$ ipython --no-banner

In [1]: import numpy as np

In [2]: np.set_printoptions(suppress=True, linewidth=140)

In [3]: B = np.array([[-3, -3, 0, 2],
   ...:     [4, -3, 5, -5],
   ...:     [-3, -3, 0, 1],
   ...:     [-4, 2, 1, 3],
   ...:     [0, -3, 5, 5],
   ...:     [4, -5, 5, 1],
   ...:     [5, -5, 4, 5],
   ...:     [-1, -1, 5, -1],
   ...:     [-3, 4, -5, -3],
   ...:     [-5, 3, 4, -3],
   ...:     [-4, 0, -2, -5],
   ...:     [5, 5, -3, 4]])

In [4]: F = B.T @ B

In [5]: print(F)
[[ 167  -48   39   53]
 [ -48  141 -101  -33]
 [  39 -101  171   24]
 [  53  -33   24  150]]

In [6]: w, V = np.linalg.eigh(F)

In [7]: print(w.round(2))
[ 52.37 104.03 161.24 311.36]

In [8]: print(np.round(np.linalg.eigvalsh(F @ F), 2))
[ 2742.19 10821.36 25999.53 96947.92]

In [9]: print(np.round(w.sum(), 2), np.trace(F))
629.0 629

In [10]: w, V = np.linalg.eig(F)

In [11]: print(np.round(F @ V[:, 0] - w[0] * V[:, 0], 2) + 0)
[0. 0. 0. 0.]

In [12]: print(w.round(2))
[311.36 161.24 104.03  52.37]

In [13]: print(np.round(np.sort(np.linalg.eigvals(F @ F)), 2))
[ 2742.19 10821.36 25999.53 96947.92]

In [14]: rng = np.random.default_rng(179129)

In [15]: B = F + rng.integers(-2, 3, (4, 3)) @ rng.integers(-2, 3, (3, 4))

In [16]: print(B)
[[165 -48  35  55]
 [-50 141 -93 -35]
 [ 33 -97 169  28]
 [ 46 -29  26 153]]

In [17]: print(np.round(np.linalg.svd(B - F, compute_uv=False), 2) + 0)
[12.15  9.83  1.39  0.  ]

In [18]: print(B - F)
[[-2  0 -4  2]
 [-2  0  8 -2]
 [-6  4 -2  4]
 [-7  4  2  3]]

In [19]: print(np.abs(B - F).sum(axis=1))
[ 8 12 16 16]

In [20]: print(round(np.abs(np.linalg.eigvals(B)).max(), 2))
304.44

In [21]: print((B + B.T) / 2)
[[165.  -49.   34.   50.5]
 [-49.  141.  -95.  -32. ]
 [ 34.  -95.  169.   27. ]
 [ 50.5 -32.   27.  153. ]]

In [22]: print(np.linalg.matrix_power(B, 2))
[[ 33310 -19678  17584  20150]
 [-19979  32317 -31490 -15644]
 [ 17160 -32466  39465  14226]
 [ 16936 -13256  12679  27682]]

In [23]: print(B @ B)
[[ 33310 -19678  17584  20150]
 [-19979  32317 -31490 -15644]
 [ 17160 -32466  39465  14226]
 [ 16936 -13256  12679  27682]]
